% ipython --no-banner

In [1]: import numpy as np

In [2]: np.set_printoptions(suppress=True, linewidth=140)

In [3]: rng = np.random.default_rng(55)

In [4]: feats = rng.normal(size=(26, 6))

In [5]: feats = 10 * feats / np.linalg.norm(feats, axis=1, keepdims=True)

In [6]: feats.round(2)
Out[6]: 
array([[ 2.31, -8.16, -0.84,  3.97, -3.41,  0.15],
       [ 4.58, -3.57,  2.47,  5.8 ,  1.36,  4.97],
       [-0.72, -2.18,  2.42, -7.46,  5.75,  0.23],
       [-6.42,  5.62,  3.36, -1.63, -3.12,  1.87],
       [-5.84, -4.28,  4.78,  1.34,  4.7 ,  0.9 ],
       [ 5.18, -2.95,  3.81,  3.1 ,  3.77,  5.12],
       [-0.74,  0.54,  6.93,  4.6 ,  3.69, -4.06],
       [ 5.67,  1.78,  2.93, -4.32,  1.28, -5.98],
       [ 6.64,  1.12,  2.68, -6.1 ,  3.2 , -0.13],
       [-5.82,  1.48, -0.37, -5.02,  4.11, -4.67],
       [-1.82, -4.99, -4.49,  1.47,  6.89, -1.42],
       [-0.57, -0.72,  4.06,  8.92,  1.75, -0.13],
       [ 6.96,  5.12, -0.67,  1.35, -4.58,  1.43],
       [-3.25,  4.02,  4.01, -5.17, -5.11, -2.08],
       [-0.4 ,  4.97, -1.52,  4.76, -6.97, -1.24],
       [-0.9 , -5.76, -5.19,  3.34,  1.6 ,  5.04],
       [-5.3 ,  3.98,  4.74,  5.52, -0.15, -1.74],
       [ 2.19,  0.58,  3.61, -8.9 , -1.35,  0.84],
       [-3.35, -3.41,  5.78,  1.72, -3.23,  5.51],
       [-2.59, -5.96, -5.39, -4.12,  3.4 , -0.42],
       [ 1.4 , -3.18,  3.61, -4.86,  2.02, -6.87],
       [ 7.08,  4.68, -1.73,  1.28, -3.94, -2.8 ],
       [ 0.92,  4.26, -6.89, -1.36,  3.02, -4.76],
       [-4.81,  3.73, -1.67,  7.03,  3.22,  0.49],
       [-0.51, -0.61, -1.37, -2.73, -8.95, -3.15],
       [ 1.22, -3.73, -4.08, -2.64,  5.99,  5.01]])

In [7]: x = np.array([-8, 1, 5, 7, -7, -9])

In [8]: rhs = feats @ x

In [9]: np.round(np.linalg.solve(feats.T @ feats, feats.T @ rhs), 2)
Out[9]: array([-8.,  1.,  5.,  7., -7., -9.])

In [10]: try:
    ...:     np.linalg.solve(feats, rhs)
    ...: except np.linalg.LinAlgError as e:
    ...:     print(e)
    ...: 
Last 2 dimensions of the array must be square

In [11]: rhs = rhs + 0.3 * rng.normal(size=26)

In [12]: rhs.round(2)
Out[12]: 
array([  19.76,  -41.72,  -78.67,   66.92,   34.99,  -76.08,   84.75,  -14.16, -102.62,   24.4 ,  -38.31,   75.64,  -25.45,   68.67,
         94.13,  -57.97,  125.93,  -60.24,   36.87,  -60.85,   17.49,    1.74,  -25.52,   56.17,   68.86, -139.58])

In [13]: coef, *_ = np.linalg.lstsq(feats, rhs)

In [14]: [round(float(np.linalg.norm(np.linalg.solve(feats.T @ feats + lam * np.eye(6), feats.T @ rhs))), 2) for lam in (0, 1, 10, 100)]
Out[14]: [16.45, 16.4, 15.97, 12.9]

In [15]: coef.round(2)
Out[15]: array([-7.99,  0.99,  5.01,  7.03, -7.  , -9.07])
